$ ipython --no-banner

In [1]: import numpy as np

In [2]: np.set_printoptions(precision=1, suppress=True, linewidth=200)

In [3]: u = np.array([1, 2, 0, 1, 2, 1])

In [4]: rng = np.random.default_rng(80)

In [5]: J = np.outer(rng.normal(size=31), u) + 0.3 * rng.normal(size=(31, 6))

In [6]: print(J.round(1) + 0)
[[ 1.1  2.2  0.2  1.1  1.7  0.9]
 [-0.3 -0.7 -0.3 -0.2 -0.4 -0.4]
 [-0.3 -1.1 -0.4 -0.6 -0.7 -0.6]
 [-1.3 -2.6 -0.3 -0.3 -2.1 -1.2]
 [-0.7 -2.5 -0.1 -1.1 -2.7 -0.7]
 [ 3.   5.3  0.   2.8  4.7  2.2]
 [-0.2  0.2  0.1  0.1  0.4  0.2]
 [-0.1  0.   0.6  0.2  0.1  0.1]
 [ 0.8  1.9 -0.6  0.8  2.3  1.2]
 [ 0.2  0.6  0.1  0.3  0.6  0.1]
 [-0.9 -1.8 -0.5 -0.8 -2.4 -1. ]
 [-0.8 -2.2  0.1 -0.8 -1.9 -1. ]
 [ 0.4  0.7 -0.1 -0.4  1.2  0.4]
 [-1.4 -0.8  0.5 -0.8 -0.9 -0.2]
 [ 0.7  1.4 -0.2  1.2  1.8  1.4]
 [-0.4 -1.4  0.  -0.3 -0.5 -0.6]
 [-0.9 -1.5  0.1 -0.8 -1.8 -0.6]
 [-0.3 -0.2 -0.1  0.3 -0.5 -0.2]
 [-0.9 -1.6  0.7 -0.5 -1.7 -1.1]
 [-0.6  0.2  0.1 -0.2  0.  -0.1]
 [-2.3 -3.9  0.  -1.9 -3.9 -2.2]
 [-1.7 -1.5 -0.2 -0.4 -0.7 -0.1]
 [ 0.7  2.5 -0.1  1.8  2.4  0.6]
 [-1.  -1.2 -0.3 -0.4 -0.5 -0.5]
 [ 2.3  3.6  0.2  1.9  3.6  1.6]
 [ 2.3  4.1 -0.2  1.7  4.3  2.1]
 [ 0.3 -1.  -0.9 -1.  -1.2 -0.2]
 [ 1.4  1.4 -0.2  1.4  1.3  0.9]
 [ 0.3 -1.1  0.  -0.7 -0.9 -0.7]
 [-0.3  0.1  0.6 -0.7 -0.2 -0.1]
 [-0.8 -1.2 -0.1 -1.  -1.8 -1.3]]

In [7]: u, r1 = J[27], J[20]

In [8]: round(u @ u, 1)
Out[8]: np.float64(8.5)

In [9]: round(u @ r1, 1)
Out[9]: np.float64(-18.6)

In [10]: pr = (u @ r1) / (u @ u) * u

In [11]: np.round((r1 - pr) @ u, 1)
Out[11]: np.float64(-0.0)

In [12]: round(np.linalg.norm(u + r1) ** 2 + np.linalg.norm(u - r1) ** 2, 1)
Out[12]: np.float64(106.3)

In [13]: np.round(np.outer(u, r1), 1) + 0
Out[13]: 
array([[-3.2, -5.4,  0. , -2.7, -5.3, -3. ],
       [-3.2, -5.5,  0. , -2.7, -5.4, -3.1],
       [ 0.4,  0.7,  0. ,  0.4,  0.7,  0.4],
       [-3.3, -5.6,  0. , -2.7, -5.5, -3.1],
       [-3.1, -5.2,  0. , -2.6, -5.1, -3. ],
       [-2.2, -3.6,  0. , -1.8, -3.6, -2.1]])

In [14]: W2 = J[[14, 27]].astype(float)

In [15]: for _ in range(7):
    ...:     idx = np.linalg.norm(J[:, None] - W2, axis=-1).argmin(axis=1)
    ...:     W2 = np.array([J[idx == j].mean(axis=0) for j in range(2)])
    ...: 

In [16]: print(idx)
[0 1 1 1 1 0 1 1 0 1 1 1 0 1 0 1 1 1 1 1 1 1 0 1 0 0 1 0 1 1 1]

In [17]: W2.round(1) + 0
Out[17]: 
array([[ 1.4,  2.6, -0.1,  1.4,  2.6,  1.2],
       [-0.7, -1.2,  0. , -0.5, -1.1, -0.6]])

In [18]: gram = np.cov(J, rowvar=False)

In [19]: np.argwhere(np.triu(np.abs(np.corrcoef(J.T)) > 0.8, 1))
Out[19]: 
array([[0, 1],
       [0, 3],
       [0, 4],
       [0, 5],
       [1, 3],
       [1, 4],
       [1, 5],
       [3, 4],
       [3, 5],
       [4, 5]])

In [20]: np.round(np.corrcoef(J.T), 1) + 0
Out[20]: 
array([[ 1. ,  0.9, -0.1,  0.9,  0.9,  0.9],
       [ 0.9,  1. ,  0. ,  0.9,  1. ,  1. ],
       [-0.1,  0. ,  1. ,  0. ,  0. , -0.1],
       [ 0.9,  0.9,  0. ,  1. ,  0.9,  0.9],
       [ 0.9,  1. ,  0. ,  0.9,  1. ,  1. ],
       [ 0.9,  1. , -0.1,  0.9,  1. ,  1. ]])

In [21]: gram.shape
Out[21]: (6, 6)

In [22]: J.std(axis=0)
Out[22]: array([1.2, 2.1, 0.3, 1.1, 2. , 1. ])

In [23]: np.argsort(-J.std(axis=0).round(6), kind="stable")
Out[23]: array([1, 4, 0, 3, 5, 2])

In [24]: np.linalg.eigvalsh(gram)[::-1]
Out[24]: array([11.7,  0.2,  0.1,  0.1,  0.1,  0.1])

In [25]: np.median(J, axis=0)
Out[25]: array([-0.3, -0.7, -0.1, -0.3, -0.5, -0.2])

In [26]: T = np.stack([J, 3 * J, J[::-1]])

In [27]: np.linalg.matrix_rank(T)
Out[27]: array([6, 6, 6])

In [28]: T.shape
Out[28]: (3, 31, 6)

In [29]: np.linalg.matrix_rank(T.reshape(3, -1))
Out[29]: np.int64(2)

In [30]: print(np.linalg.norm(T, axis=(1, 2)))
[19.2 57.6 19.2]

In [31]: A = np.array([[0, 0, 0, 0, 0],
    ...:     [1, 0, -2, 0, 0],
    ...:     [2, -1, 0, -2, -2],
    ...:     [-4, 0, 0, -3, 0]])

In [32]: U, sv, Vt = np.linalg.svd(A)

In [33]: np.argmax(sv[:-1] / (sv[1:] + 1e-6)) + 1
Out[33]: np.int64(3)

In [34]: other = U[:, :3] @ np.diag(sv[:3]) @ Vt[:3]

In [35]: print(np.linalg.matrix_rank(A, rtol=0.05))
3

In [36]: t = np.sort(rng.uniform(-2, 2, 35))

In [37]: K = np.c_[t, t ** 2, t ** 3] @ np.array([[-5, 2, 4, 2], [1, 1, -5, -3], [-3, 4, -3, -5]])

In [38]: K.round(1) + 0
Out[38]: 
array([[ 33.8, -27.7,  -5. ,  19.8],
       [ 31. , -24.9,  -5.7,  17. ],
       [ 28.6, -22.6,  -6.1,  14.8],
       [ 14.6,  -9.6,  -7. ,   3.2],
       [ 14. ,  -9. ,  -7. ,   2.8],
       [ 12.9,  -8.1,  -6.8,   2.1],
       [  6.9,  -3.5,  -5.2,  -0.8],
       [  6.4,  -3.2,  -5. ,  -0.9],
       [  4.9,  -2.2,  -4.1,  -1.2],
       [  4.7,  -2.1,  -4. ,  -1.2],
       [  4.5,  -2. ,  -3.9,  -1.2],
       [  2.4,  -0.9,  -2.2,  -1. ],
       [  2.3,  -0.9,  -2.1,  -0.9],
       [  1.8,  -0.7,  -1.7,  -0.8],
       [  1.2,  -0.5,  -1.1,  -0.6],
       [  0.2,  -0.1,  -0.2,  -0.1],
       [ -0.2,   0.1,   0.2,   0.1],
       [ -1.4,   0.7,   0.7,   0.2],
       [ -1.8,   1.1,   0.6,   0.1],
       [ -3.2,   2.3,   0. ,  -0.9],
       [ -3.8,   3. ,  -0.4,  -1.5],
       [ -5.5,   5. ,  -2.1,  -3.7],
       [ -6.9,   6.9,  -3.9,  -5.9],
       [ -9.1,   9.9,  -6.8,  -9.5],
       [ -9.8,  10.8,  -7.6, -10.6],
       [-11.6,  13.3, -10.1, -13.7],
       [-16.6,  20.5, -17. , -22.8],
       [-18.8,  23.6, -20.1, -26.9],
       [-19.3,  24.4, -20.9, -27.8],
       [-19.4,  24.6, -21.1, -28.1],
       [-19.5,  24.7, -21.2, -28.3],
       [-22.9,  29.7, -26. , -34.6],
       [-23.4,  30.4, -26.7, -35.6],
       [-24.5,  32. , -28.3, -37.7],
       [-28.9,  38.4, -34.5, -46. ]])

In [39]: # rank 3

In [40]: Q, R = np.linalg.qr(J)

In [41]: round(float(abs(R[0, 0])), 1), round(np.linalg.norm(J[:, 0]), 1)
Out[41]: (6.6, np.float64(6.6))

In [42]: np.abs(np.diag(R))
Out[42]: array([6.6, 4.2, 1.8, 2.2, 2. , 1.5])

In [43]: np.linalg.cond(K) > 100
Out[43]: np.True_

In [44]: [round(float(x), 1) for x in np.linalg.svd(K, compute_uv=False)[:3]]
Out[44]: [178.7, 55.9, 4.3]

In [45]: np.linalg.matrix_rank(K, rtol=0.1)
Out[45]: np.int64(2)

In [46]: round(float(np.linalg.norm(K, 2) / np.linalg.norm(K)), 1)
Out[46]: 1.0

In [47]: np.argsort(-np.linalg.norm(K, axis=0).round(6), kind="stable")[:3]
Out[47]: array([3, 1, 0])

In [48]: def softmax(z):
    ...:     e = np.exp(z - z.max(axis=-1, keepdims=True))
    ...:     return e / e.sum(axis=-1, keepdims=True)
    ...: 

In [49]: print(np.round(softmax(A[1] + -3), 1) + 0)
[0.5 0.2 0.  0.2 0.2]

In [50]: print(np.round(softmax(10 * A[1]), 1) + 0)
[1. 0. 0. 0. 0.]

In [51]: np.round(softmax(A[1]), 1) + 0
Out[51]: array([0.5, 0.2, 0. , 0.2, 0.2])

In [52]: S = A @ A.T / np.sqrt(5)

In [53]: np.round(softmax(S + np.triu(np.full(S.shape, -np.inf), 1)), 1) + 0
Out[53]: 
array([[1. , 0. , 0. , 0. ],
       [0.1, 0.9, 0. , 0. ],
       [0. , 0. , 1. , 0. ],
       [0. , 0. , 0. , 1. ]])

In [54]: other = K / np.linalg.norm(K, axis=1, keepdims=True)

In [55]: gram = other @ other.T

In [56]: np.linalg.norm(other, axis=1)
Out[56]: array([1., 1., 1., 1., 1., 1., 1., 1., 1., 1., 1., 1., 1., 1., 1., 1., 1., 1., 1., 1., 1., 1., 1., 1., 1., 1., 1., 1., 1., 1., 1., 1., 1., 1., 1.])

In [57]: round(float(np.degrees(np.arccos(np.clip(gram[21, 33], -1, 1)))), 1)
Out[57]: 21.4

In [58]: X = np.load("case12.npy")

In [59]: X
Out[59]: 
array([[ 2.2, -6.9,  0.2,  0. ,  1.3],
       [ 0. ,  0.5,  0.2, -0.2, -1.5],
       [-0.2,  0.4,  0.5,  0.8, -1.3],
       [-1.1,  3.3, -0.1,  0. ,  1.1],
       [-1.1,  3.5,  0.2, -0.5, -0.8],
       [ 0.6, -1.9, -0.4, -0.1, -1. ],
       [ 0.4, -1.3, -0.1, -0.5,  1.3],
       [ 0.6, -1.7,  0.5, -0.7, -0.5],
       [ 0.2, -0.6,  0.7,  0.5,  0.5],
       [-1.4,  4.3,  0.5,  0. ,  0. ],
       [-2. ,  6. ,  0.4,  0.6, -0.3],
       [ 0.5, -1.5, -0.1,  1.3, -0.2],
       [-0.5,  1.4,  0.1,  0.7, -1.9],
       [-0.7,  2.3,  0.8, -1.2,  0.3],
       [ 2. , -6.5,  0.4, -0.7,  0. ],
       [-0.3,  0.9, -1. ,  2.2,  0.5],
       [-1.3,  4. , -1.4,  0.7,  1.2],
       [-0.1, -0.2,  0.4, -1.3,  0.4],
       [ 0.5, -1.8, -1.3, -1. ,  0.7],
       [-1.2,  3.8, -0.8, -1.3,  0.4],
       [ 0.2, -0.5,  0.1, -2.1,  0.8],
       [ 1.4, -3.9,  0.8, -0.7,  0. ],
       [ 1.6, -4.5,  0.3,  1.2,  0.6],
       [-1.5,  4.1,  2. , -0.9, -1.5],
       [ 0.6, -2. ,  0.9,  0.1,  1.4],
       [ 0.9, -2.7, -1.2, -0.2,  0.7],
       [ 0.6, -2. , -0.8,  1.3,  0.2],
       [-0.5,  1.5, -1.2,  1.9,  0.6],
       [-0.2,  0.4,  0.7,  0.4,  1.7],
       [-0.3,  0.4,  1.6,  0. ,  1.5],
       [ 0.3, -1.2,  0.2,  0.4,  0.2],
       [ 0.3, -0.8, -1.6,  0.6,  2. ]])

In [60]: # column 1 dominates

In [61]: dist = np.linalg.norm(X[:, None] - X[None], axis=-1)

In [62]: dist[30].round(6).argsort(kind="stable")[:4]
Out[62]: array([30,  8, 11,  6])

In [63]: np.linalg.norm(X, axis=1)
Out[63]: array([7.4, 1.6, 1.7, 3.6, 3.8, 2.3, 1.9, 2.1, 1.2, 4.5, 6.4, 2.1, 2.5, 2.8, 6.8, 2.6, 4.6, 1.4, 2.6, 4.3, 2.3, 4.3, 5. , 5.1, 2.7, 3.2, 2.6, 2.8, 1.9, 2.2, 1.3, 2.8])

In [64]: np.flatnonzero(dist[30] < dist.mean() / 2)
Out[64]: array([ 5,  6,  7,  8, 11, 17, 18, 24, 26, 30])

In [65]: print(dist[:5, :5])
[[ 0.   8.2  8.2 10.7 11.1]
 [ 8.2  0.   1.1  4.   3.3]
 [ 8.2  1.1  0.   4.   3.5]
 [10.7  4.   4.   0.   2. ]
 [11.1  3.3  3.5  2.   0. ]]

In [66]: (dist + 1e9 * np.eye(32)).round(6).argmin(axis=1)
Out[66]: array([14,  2,  1,  9,  9,  7, 24,  5, 30,  4,  9, 26,  2,  4,  0, 27,  3, 20, 25,  3, 17, 22, 21,  4,  6, 18, 11, 15, 29, 28,  8,  6])
